In [1]: import numpy as np

In [2]: np.set_printoptions(precision=2, suppress=True, linewidth=160, legacy="1.25")

In [3]: F = np.maximum(np.array([[2, 2],
   ...:     [2, 1],
   ...:     [1, 1],
   ...:     [1, 0],
   ...:     [0, 2],
   ...:     [0, 1],
   ...:     [0, 1],
   ...:     [2, 2],
   ...:     [1, 1],
   ...:     [2, 1],
   ...:     [0, 1],
   ...:     [2, 1],
   ...:     [1, 1],
   ...:     [1, 1],
   ...:     [0, 2],
   ...:     [1, 0],
   ...:     [2, 0],
   ...:     [0, 1],
   ...:     [1, 1],
   ...:     [0, 2],
   ...:     [0, 2],
   ...:     [0, 1]]) @ np.array([[1, 3, -2], [-2, 2, 1]]) + np.array([2, 2, 5]), 0)

In [4]: F
Out[4]: 
array([[ 0, 12,  3],
       [ 2, 10,  2],
       [ 1,  7,  4],
       [ 3,  5,  3],
       [ 0,  6,  7],
       [ 0,  4,  6],
       [ 0,  4,  6],
       [ 0, 12,  3],
       [ 1,  7,  4],
       [ 2, 10,  2],
       [ 0,  4,  6],
       [ 2, 10,  2],
       [ 1,  7,  4],
       [ 1,  7,  4],
       [ 0,  6,  7],
       [ 3,  5,  3],
       [ 4,  8,  1],
       [ 0,  4,  6],
       [ 1,  7,  4],
       [ 0,  6,  7],
       [ 0,  6,  7],
       [ 0,  4,  6]])

In [5]: hat = F @ np.linalg.solve(F.T @ F, F.T)

In [6]: np.diag(hat)
Out[6]: array([0.33, 0.14, 0.04, 0.24, 0.11, 0.09, 0.09, 0.33, 0.04, 0.14, 0.09, 0.14, 0.04, 0.04, 0.11, 0.24, 0.34, 0.09, 0.04, 0.11, 0.11, 0.09])

In [7]: np.linalg.matrix_rank(np.eye(22) - hat)
Out[7]: 19

In [8]: np.trace(hat)
Out[8]: 3.0
